$ python3 -q
>>> import numpy as np
>>> from numpy import linalg as LA
>>> np.set_printoptions(precision=3, suppress=True, linewidth=140, sign=" ")
>>> mat = np.array([[-2, -3, -4, -3, 1, 5, 2],
...     [-3, -2, -3, -4, -3, 1, 5],
...     [-4, -3, -2, -3, -4, -3, 1],
...     [-3, -4, -3, -2, -3, -4, -3],
...     [1, -3, -4, -3, -2, -3, -4],
...     [5, 1, -3, -4, -3, -2, -3],
...     [2, 5, 1, -3, -4, -3, -2]])
>>> Y = np.array([[0, -4], [0, 5], [-4, -1], [-4, -2], [2, -1], [5, -3], [5, -3]])
>>> print(np.einsum("ij->j", mat))
[ -4  -9 -18 -22 -18  -9  -4]
>>> print(LA.matrix_rank(mat @ Y))
2
>>> vals, evecs = LA.eigvalsh(mat)
Traceback (most recent call last):
  File "<python-input-7>", line 1, in <module>
    vals, evecs = LA.eigvalsh(mat)
    ^^^^^^^^^^^
ValueError: too many values to unpack (expected 2)
>>> vals, evecs = LA.eigh(mat)
>>> print((vals > 1e-8).sum(), (vals < -1e-8).sum())
4 3
>>> print(np.round(evecs.T @ evecs, 3) + 0)
[[ 1.  0.  0.  0.  0.  0.  0.]
 [ 0.  1.  0.  0.  0.  0.  0.]
 [ 0.  0.  1.  0.  0.  0.  0.]
 [ 0.  0.  0.  1.  0.  0.  0.]
 [ 0.  0.  0.  0.  1.  0.  0.]
 [ 0.  0.  0.  0.  0.  1.  0.]
 [ 0.  0.  0.  0.  0.  0.  1.]]
>>> t = np.radians(135)
>>> Rm = np.eye(7)
>>> Rm[2, 2] = Rm[0, 0] = np.cos(t)
>>> Rm[2, 0], Rm[0, 2] = -np.sin(t), np.sin(t)
>>> print(Rm)
[[-0.707  0.     0.707  0.     0.     0.     0.   ]
 [ 0.     1.     0.     0.     0.     0.     0.   ]
 [-0.707  0.    -0.707  0.     0.     0.     0.   ]
 [ 0.     0.     0.     1.     0.     0.     0.   ]
 [ 0.     0.     0.     0.     1.     0.     0.   ]
 [ 0.     0.     0.     0.     0.     1.     0.   ]
 [ 0.     0.     0.     0.     0.     0.     1.   ]]
>>> Y = mat @ Rm.T
>>> print(round(LA.det(Rm), 3), round(np.trace(Rm), 3))
1.0 3.586
>>> print(np.allclose(mat @ mat.T, Y @ Y.T))
True
>>> print(np.allclose(LA.norm(mat, axis=1), LA.norm(Y, axis=1)))
True
>>> u = np.array([-2, 2, 3, 2, 1, 3, 3])
>>> Y = mat + np.outer(u, np.eye(7)[6])
>>> print(LA.matrix_rank(LA.inv(Y) - LA.inv(mat), tol=1e-8))
1
>>> print(round(LA.det(Y) / LA.det(mat), 3), np.round(1 + LA.solve(mat, u)[6], 3))
0.916 0.916
>>> print(Y)
[[-2. -3. -4. -3.  1.  5.  0.]
 [-3. -2. -3. -4. -3.  1.  7.]
 [-4. -3. -2. -3. -4. -3.  4.]
 [-3. -4. -3. -2. -3. -4. -1.]
 [ 1. -3. -4. -3. -2. -3. -3.]
 [ 5.  1. -3. -4. -3. -2.  0.]
 [ 2.  5.  1. -3. -4. -3.  1.]]
>>> M = np.array([[9, 6, 5, -2],
...     [-2, 6, -4, 1],
...     [6, -6, -4, 1],
...     [2, 3, 3, -1],
...     [-4, -4, 2, 9],
...     [-6, 0, 2, -9],
...     [9, -3, -5, 4],
...     [-6, 9, -5, -7],
...     [9, 9, -4, -9]])
>>> rng = np.random.default_rng(495759)
>>> Y = mat + rng.integers(-2, 3, (7, 5)) @ rng.integers(-2, 3, (5, 7))
>>> print(Y)
[[  0   2   5   2   1  14   1]
 [ -4   2   1  -6  -6   8   1]
 [ -4  -1   0   3   0  -1   3]
 [ -2  -5   1  -2 -11  -3  -4]
 [  0  -6  -2  -4  -3  -7  -5]
 [  1   8  -3  -3  -3   7  -6]
 [  9   1   8   4 -11  -5   3]]
>>> print(Y - mat)
[[ 2  5  9  5  0  9 -1]
 [-1  4  4 -2 -3  7 -4]
 [ 0  2  2  6  4  2  2]
 [ 1 -1  4  0 -8  1 -1]
 [-1 -3  2 -1 -1 -4 -1]
 [-4  7  0  1  0  9 -3]
 [ 7 -4  7  7 -7 -2  5]]
>>> print(LA.matrix_rank(Y - mat, tol=1e-8))
5
>>> print(np.round(LA.svd(Y - mat, compute_uv=False), 3) + 0)
[ 20.521  18.18   11.189   4.794   3.197   0.      0.   ]
>>> P = M @ LA.solve(M.T @ M, M.T)
>>> print(np.trace(P))
4.0
>>> print(LA.matrix_rank(np.eye(9) - P))
5
>>> print(np.round(LA.eigvalsh(P), 3) + 0)
[ 0.  0.  0.  0.  0.  1.  1.  1.  1.]
>>> print(P @ M[:, 3])
[-2.  1.  1. -1.  9. -9.  4. -7. -9.]
>>> T = np.stack([M, -3 * M, M[::-1]])
>>> print(T.sum(axis=0))
[[ -9  -3 -14  -5]
 [ -2  -3   3  -9]
 [ -3   9   3   2]
 [-10  -6  -4  -7]
 [  4   4  -2  -9]
 [ 14   3  -1  17]
 [-12   0   6  -7]
 [ 10 -12   6  15]
 [ -9 -12  13  16]]
>>> print(LA.matrix_rank(T))
[ 4  4  4]
>>> print(np.einsum("bij,cij->bc", T, T))
[[ 1134 -3402   739]
 [-3402 10206 -2217]
 [  739 -2217  1134]]
>>> print(T.shape)
(3, 9, 4)
>>> print((T @ M.T).shape)
(3, 9, 9)
>>> print(LA.norm(T, axis=(1, 2)))
[  33.675  101.025   33.675]
>>> X = np.load("mat.npy")
>>> print(X)
[[-0.119 -0.03  -0.834  0.837  0.793 -0.06 ]
 [ 1.    -0.53   0.991  0.998  1.     0.864]
 [-0.168  0.999  0.957 -0.986  0.592  0.821]
 [-0.998  0.892 -0.501 -0.985 -0.987 -0.766]
 [-1.     0.793 -0.139 -1.    -1.    -0.994]
 [-0.31  -1.    -0.945  0.97  -0.909 -0.789]
 [-0.975  0.876 -0.611 -0.969 -0.94  -0.987]
 [ 1.     0.149  0.881  0.998  1.     0.997]
 [-0.831 -0.551 -0.731  0.501 -0.397  0.508]
 [-0.985  0.01  -0.149 -0.887 -0.979  0.282]]
>>> x = np.array([2, 1, 3, 0, 0, 4])
>>> y = X @ x
>>> b, lr = np.zeros(6), 1 / LA.norm(X, 2) ** 2
>>> for i in range(40):
...     b -= lr * X.T @ (X @ b - y)
...     if i % 10 == 0: print(i, round(LA.norm(X @ b - y), 3))
... 
0 6.826
10 1.51
20 0.926
30 0.723
>>> print(round(float(LA.cond(X)), 3))
14.363
>>> print(b)
[ 1.318  0.298  3.364 -0.32   0.829  3.466]
>>> W = np.array([[2, -3, 1, -1, 0],
...     [-3, -1, 0, 0, 2],
...     [0, 0, 1, 2, 1],
...     [-1, -3, -2, -2, -2],
...     [-1, -1, 2, -3, -3],
...     [1, 0, -3, -1, -1]])
>>> b = np.array([-3, -1, -3, -3, 0])
>>> act = np.maximum(X @ W + b, 0)
>>> print(LA.matrix_rank(act))
3
>>> C = np.array([[2, 3], [1, 0], [0, 0], [1, 3], [1, 3]])
>>> print(act @ C)
[[  0.      0.   ]
 [  0.      0.   ]
 [  3.201   6.99 ]
 [ 14.717  29.019]
 [ 16.364  33.471]
 [  0.      0.   ]
 [ 14.28   28.152]
 [  0.      0.   ]
 [  0.938   0.   ]
 [ 12.001  19.248]]
>>> print((act @ C).round(6).argmax(axis=1))
[ 0  0  1  1  1  0  1  0  0  1]
>>> print(W @ C)
[[  0   3]
 [ -5  -3]
 [  3   9]
 [ -9 -15]
 [ -9 -21]
 [  0  -3]]
>>> W0 = np.load("block16.npy")
>>> print(W0)
[[-1  3  2 -2  3]
 [ 3 -1  3  2 -2]
 [ 2  3 -1  3  2]
 [-2  2  3 -1  3]
 [ 3 -2  2  3 -1]]
>>> print(np.kron(np.eye(2, dtype=int), W0))
[[-1  3  2 -2  3  0  0  0  0  0]
 [ 3 -1  3  2 -2  0  0  0  0  0]
 [ 2  3 -1  3  2  0  0  0  0  0]
 [-2  2  3 -1  3  0  0  0  0  0]
 [ 3 -2  2  3 -1  0  0  0  0  0]
 [ 0  0  0  0  0 -1  3  2 -2  3]
 [ 0  0  0  0  0  3 -1  3  2 -2]
 [ 0  0  0  0  0  2  3 -1  3  2]
 [ 0  0  0  0  0 -2  2  3 -1  3]
 [ 0  0  0  0  0  3 -2  2  3 -1]]
>>> print(np.einsum("ij,ji->", W0, W0))
135
>>> print(round(float(LA.det(2 * W0)), 3), np.round(LA.det(W0), 3))
8736.0 273.0
>>> print(LA.eigvals(W0))
[-8.525  6.053 -4.779  0.726  1.525]
>>> vals, evecs = LA.eigh(W0)
>>> x = np.array([3, 3, 1, 4, 1])
>>> print((np.sign(evecs[:, -1].round(6)) == np.sign(evecs[0, -1].round(6))).astype(int))
[ 1  1  1  1  1]
>>> print(round(x @ W0 @ x / (x @ x), 3), round(vals[0], 3), np.round(vals[-1], 3))
2.944 -8.525 6.053
>>> print(x @ W0 @ x)
106
>>> P = np.triu(np.array([[7, 7, 1, 7, 6],
...     [1, 5, 6, 7, 8],
...     [3, 9, 5, 3, 2],
...     [7, 9, 7, 3, 5],
...     [9, 8, 4, 2, 6]]), 1) + np.eye(5)
>>> Y = P @ W0 @ LA.inv(P)
>>> print(np.poly(Y))
[   1.    5.  -55. -149.  511. -273.]
>>> print(np.round(LA.det(Y), 3))
273.0
>>> print(P @ W0 - W0 @ P)
[[ 27.   5.  36.   8.  -9.]
 [ 22.  -5.  34.  12.  -1.]
 [  0. -12.  -7. -29. -42.]
 [ 15.   4.   0.   6. -10.]
 [  0. -21.   9. -13. -21.]]
>>> print(np.trace(Y), np.trace(W0))
-5.0 -5
>>> print(LA.matrix_rank(Y))
5
>>> print(Y)
[[   26.  -181.  1115. -2234. 10238.]
 [   25.  -160.   969. -1925.  8840.]
 [    2.    -9.    64.  -137.   626.]
 [   13.   -99.   594. -1166.  5354.]
 [    3.   -23.   137.  -268.  1231.]]
>>> vals, evecs = LA.eigh(W0)
>>> print((vals > 1e-8).sum(), (vals < -1e-8).sum())
3 2
>>> print(np.abs(evecs[:, -1]).round(6).argmax())
2
>>> print(np.abs(evecs[:, -1]))
[ 0.391  0.422  0.581  0.422  0.391]
>>> print(LA.eigvalsh(W0 + 4 * np.eye(5)))
[-4.525 -0.779  4.726  5.525 10.053]
>>> print(LA.svd(W0, compute_uv=False))
[ 8.525  6.053  4.779  1.525  0.726]
>>> print(evecs @ np.diag(vals) @ evecs.T)
[[-1.  3.  2. -2.  3.]
 [ 3. -1.  3.  2. -2.]
 [ 2.  3. -1.  3.  2.]
 [-2.  2.  3. -1.  3.]
 [ 3. -2.  2.  3. -1.]]
>>> print(np.all(LA.eigvalsh(W0) > 0))
False
>>> try:
...     LA.cholesky(W0)
... except LA.LinAlgError as e:
...     print("failed:", e)
... 
failed: Matrix is not positive definite
>>> print(round(float(LA.eigvalsh(W0).min()), 3))
-8.525
>>> Y = np.array([[1, -5, 2], [-2, 0, -2], [-4, -5, -3]])
>>> feats = np.tril(Y)
>>> print(feats)
[[ 1  0  0]
 [-2  0  0]
 [-4 -5 -3]]
>>> u = np.array([8, 4])
>>> print(np.array([np.convolve(row, u, "same") for row in feats]))
[[  8   4   0]
 [-16  -8   0]
 [-32 -56 -44]]
>>> print(np.correlate(feats[2], feats[0], "full"))
[ 0  0 -4 -5 -3]
>>> Y = np.array([[-0.2, -0.9], [0.1, 0.2], [-1.2, -0.2]])
>>> C = np.array([[1.7, -1.2, 0.7, 0.6, -0.3, 0.7, -0.4, -0.1, 2.3],
...     [1.6, -1.7, 0.2, -1.6, 0.8, 0.5, 1.2, -1.2, 0.2]])
>>> arr = Y @ C
>>> print(arr)
[[-1.78  1.77 -0.32  1.32 -0.66 -0.59 -1.    1.1  -0.64]
 [ 0.49 -0.46  0.11 -0.26  0.13  0.17  0.2  -0.25  0.27]
 [-2.36  1.78 -0.88 -0.4   0.2  -0.94  0.24  0.36 -2.8 ]]
>>> print(np.abs(np.diag(LA.qr(arr)[1])) > 1e-9)
[ True  True False]
>>> print(np.unique(arr.round(6), axis=0).shape)
(3, 9)
>>> print(round(float(np.trace(LA.pinv(arr) @ arr)), 3))
2.0
